$ ipython --no-banner

In [1]: import numpy as np

In [2]: import numpy.linalg as la

In [3]: np.set_printoptions(precision=2, suppress=True, linewidth=100)

In [4]: rnd = lambda a: np.round(a, 2) + 0

In [5]: Y = np.array([[-1, -1], [-3, 1]])

In [6]: cent = np.array([[4, -1], [-1, 3]])

In [7]: X = np.kron(Y, cent)

In [8]: print(X)
[[ -4   1  -4   1]
 [  1  -3   1  -3]
 [-12   3   4  -1]
 [  3  -9  -1   3]]

In [9]: print(rnd(np.abs(la.eigvals(X)).max()))
9.24

In [10]: print((X + X.T) / 2)
[[-4.  1. -8.  2.]
 [ 1. -3.  2. -6.]
 [-8.  2.  4. -1.]
 [ 2. -6. -1.  3.]]

In [11]: print(X @ X)
[[ 68 -28   0   0]
 [-28  40   0   0]
 [  0   0  68 -28]
 [  0   0 -28  40]]

In [12]: print(rnd(la.det(X)))
1936.0

In [13]: w1 = np.array([[2, 1, 3, 1, 4, 1],
    ...:     [4, 0, 3, 2, 3, 3],
    ...:     [2, 3, 4, 0, 0, 2],
    ...:     [5, 3, 1, 2, 1, 2]])

In [14]: coef = np.array([-1, 1, -2, -1, -2, 1])

In [15]: H = np.maximum(X @ w1 + coef, 0)

In [16]: print(H)
[[ 0  0  0  0  0  0]
 [ 0  0  0  0  0  0]
 [ 0  0  0  0  0  4]
 [ 0 10  0  0  0  0]]

In [17]: print(la.matrix_rank(H))
2

In [18]: cent = np.array([[1, 1], [3, 3], [2, 3], [1, 3], [2, 1], [0, 3]])

In [19]: print(H @ cent)
[[ 0  0]
 [ 0  0]
 [ 0 12]
 [30 30]]

In [20]: print(w1 @ cent)
[[20 24]
 [18 31]
 [19 29]
 [20 30]]

In [21]: ev, V = la.eig(X)

In [22]: print(rnd(np.sort(la.eigvals(la.inv(X)))))
[-0.21 -0.11  0.11  0.21]

In [23]: print(rnd(np.sort(la.eigvals(X @ X))))
[22.7 22.7 85.3 85.3]

In [24]: Q, V = la.qr(X[:, :3])[0], la.qr(X[:, 3:])[0]

In [25]: sv = la.svd(Q.T @ V, compute_uv=False)

In [26]: print(rnd(la.norm(Q @ Q.T - V @ V.T, 2)))
1.0

In [27]: blk = np.stack([X, 4 * X, X[::-1]])

In [28]: print(blk.sum(axis=0))
[[-17  -4 -21   8]
 [ -7 -12   9 -16]
 [-59  12  21  -8]
 [ 11 -44  -9  16]]

In [29]: print(rnd(la.det(blk)))
[  1936. 495616.   1936.]

In [30]: print((blk @ X.T).shape)
(3, 4, 4)
